$ python -q
>>> import numpy as np
>>> np.set_printoptions(suppress=True, linewidth=140)
>>> rnd = lambda a: np.round(a, 2) + 0
>>> A2 = np.array([[-3, -1], [2, 5]])
>>> cent = np.array([[1, 8], [-8, 4]])
>>> W0 = np.kron(A2, cent)
>>> print(W0)
[[ -3 -24  -1  -8]
 [ 24 -12   8  -4]
 [  2  16   5  40]
 [-16   8 -40  20]]
>>> r0 = np.array([0, -2, 2, 3])
>>> A2 = W0 + np.outer(r0, np.eye(4)[3])
>>> print(np.linalg.matrix_rank(A2 - W0))
1
>>> rng = np.random.default_rng(213)
>>> A2 = W0 + rng.integers(-2, 3, (4, 2)) @ rng.integers(-2, 3, (2, 4))
>>> print(A2)
[[ -5 -20   3 -14]
 [ 24 -10  10  -6]
 [  1  17   6  38]
 [-18   8 -40  18]]
>>> print(rnd(np.linalg.svd(A2 - W0, compute_uv=False)))
[9.65 2.41 0.   0.  ]
>>> print(np.abs(A2 - W0).sum(axis=1))
[16  6  5  4]
>>> def softmax(z):
...     e = np.exp(z - z.max(axis=-1, keepdims=True))
...     return e / e.sum(axis=-1, keepdims=True)
... 
>>> print(rnd(softmax(A2[0])))
[0. 0. 1. 0.]
>>> print(rnd(softmax(A2[0] + 2)))
[0. 0. 1. 0.]
>>> print(rnd(softmax(10 * A2[0])))
[0. 0. 1. 0.]
>>> S = A2 @ A2.T / np.sqrt(4)
>>> print(softmax(S).round(6).argmax(axis=1))
[0 1 2 3]
>>> print(rnd(softmax(S)))
[[1. 0. 0. 0.]
 [0. 1. 0. 0.]
 [0. 0. 1. 0.]
 [0. 0. 0. 1.]]
>>> print(softmax(S)[0] @ A2)
[ -5. -20.   3. -14.]
>>> feats = np.loadtxt("block19.csv", delimiter=",")
>>> print(feats)
[[-2.  0.  0.  0.]
 [ 0.  2.  0.  0.]
 [ 0.  0. -2.  0.]
 [ 0.  0.  0. -3.]]
>>> # triangular: eigenvalues sit on the diagonal
>>> r0 = np.array([4, 1, 3, 1])
>>> A2 = feats + np.outer(r0, np.eye(4)[3])
>>> print(rnd(np.linalg.det(A2) / np.linalg.det(feats)), rnd(1 + np.linalg.solve(feats, r0)[3]))
0.67 0.67
